$ ipython --no-banner

In [1]: import numpy as np

In [2]: from numpy import linalg as LA

In [3]: np.set_printoptions(precision=3, suppress=True, linewidth=100)

In [4]: mat = np.load("x.npy")

In [5]: mat
Out[5]: 
array([[ 2.439,  0.612, -0.879, -0.089],
       [ 0.612,  1.241, -0.223,  0.006],
       [-0.879, -0.223,  0.341, -0.238],
       [-0.089,  0.006, -0.238,  2.978]])

In [6]: # equal to its transpose

In [7]: left, s, VT = LA.svd(mat)

In [8]: np.argmax(s[:-1] / (s[1:] + 1e-6)) + 1
Out[8]: np.int64(3)

In [9]: s.round(3) + 0
Out[9]: array([3., 3., 1., 0.])

In [10]: Y = left[:, :3] @ np.diag(s[:3]) @ VT[:3]

In [11]: LA.matrix_rank(Y)
Out[11]: np.int64(3)

In [12]: Y
Out[12]: 
array([[ 2.439,  0.612, -0.879, -0.089],
       [ 0.612,  1.241, -0.223,  0.006],
       [-0.879, -0.223,  0.341, -0.238],
       [-0.089,  0.006, -0.238,  2.978]])

In [13]: LA.lstsq(Y[:-1].T, Y[-1])[2]
Out[13]: np.int32(3)

In [14]: np.unique(Y.round(6), axis=0).shape
Out[14]: (4, 4)

In [15]: np.argsort(-LA.norm(mat, axis=0).round(6), kind="stable")[:3]
Out[15]: array([3, 0, 1])

In [16]: LA.matrix_rank(mat, rtol=0.1)
Out[16]: np.int64(3)

In [17]: np.round(LA.norm(mat, 2) / LA.norm(mat), 3)
Out[17]: np.float64(0.688)

In [18]: LA.cond(mat) > 100
Out[18]: np.True_

In [19]: rng = np.random.default_rng(109200)

In [20]: lab = rng.permutation(4)

In [21]: lab
Out[21]: array([3, 0, 2, 1])

In [22]: Y = mat[lab][:, lab]

In [23]: Y
Out[23]: 
array([[ 2.978, -0.089, -0.238,  0.006],
       [-0.089,  2.439, -0.879,  0.612],
       [-0.238, -0.879,  0.341, -0.223],
       [ 0.006,  0.612, -0.223,  1.241]])

In [24]: np.round(np.sort(np.abs(LA.eigvals(Y))), 3) + 0
Out[24]: array([0., 1., 3., 3.])

In [25]: np.diag(Y)
Out[25]: array([2.978, 2.439, 0.341, 1.241])

In [26]: lab = rng.integers(0, 3, 4)

In [27]: X = (lab[:, None] == lab) * 5 + np.eye(4)

In [28]: X
Out[28]: 
array([[6., 0., 0., 5.],
       [0., 6., 0., 0.],
       [0., 0., 6., 0.],
       [5., 0., 0., 6.]])

In [29]: x = np.array([-3, -1, -2, -2])

In [30]: h1 = np.maximum(X @ x, 0)

In [31]: h1
Out[31]: array([0., 0., 0., 0.])

In [32]: np.tanh(X @ x)
Out[32]: array([-1., -1., -1., -1.])

In [33]: X * (h1 > 1e-9)[:, None]
Out[33]: 
array([[0., 0., 0., 0.],
       [0., 0., 0., 0.],
       [0., 0., 0., 0.],
       [0., 0., 0., 0.]])

In [34]: np.maximum(X @ (3 * x), 0)
Out[34]: array([0., 0., 0., 0.])

In [35]: f, g = X[3], X[0]

In [36]: f @ f
Out[36]: np.float64(61.0)

In [37]: pr = (f @ g) / (f @ f) * f

In [38]: LA.matrix_rank(np.outer(f, g))
Out[38]: np.int64(1)

In [39]: q, r_ = LA.qr(X)

In [40]: np.round(abs(r_[0, 0]), 3), round(LA.norm(X[:, 0]), 3)
Out[40]: (np.float64(7.81), np.float64(7.81))

In [41]: q
Out[41]: 
array([[-0.768,  0.   ,  0.   , -0.64 ],
       [-0.   ,  1.   ,  0.   ,  0.   ],
       [-0.   , -0.   ,  1.   ,  0.   ],
       [-0.64 , -0.   , -0.   ,  0.768]])

In [42]: np.abs(np.diag(r_))
Out[42]: array([7.81 , 6.   , 6.   , 1.408])

In [43]: np.allclose(r_.T @ r_, X.T @ X)
Out[43]: True

In [44]: np.round(q.T @ q, 3) + 0
Out[44]: 
array([[1., 0., 0., 0.],
       [0., 1., 0., 0.],
       [0., 0., 1., 0.],
       [0., 0., 0., 1.]])
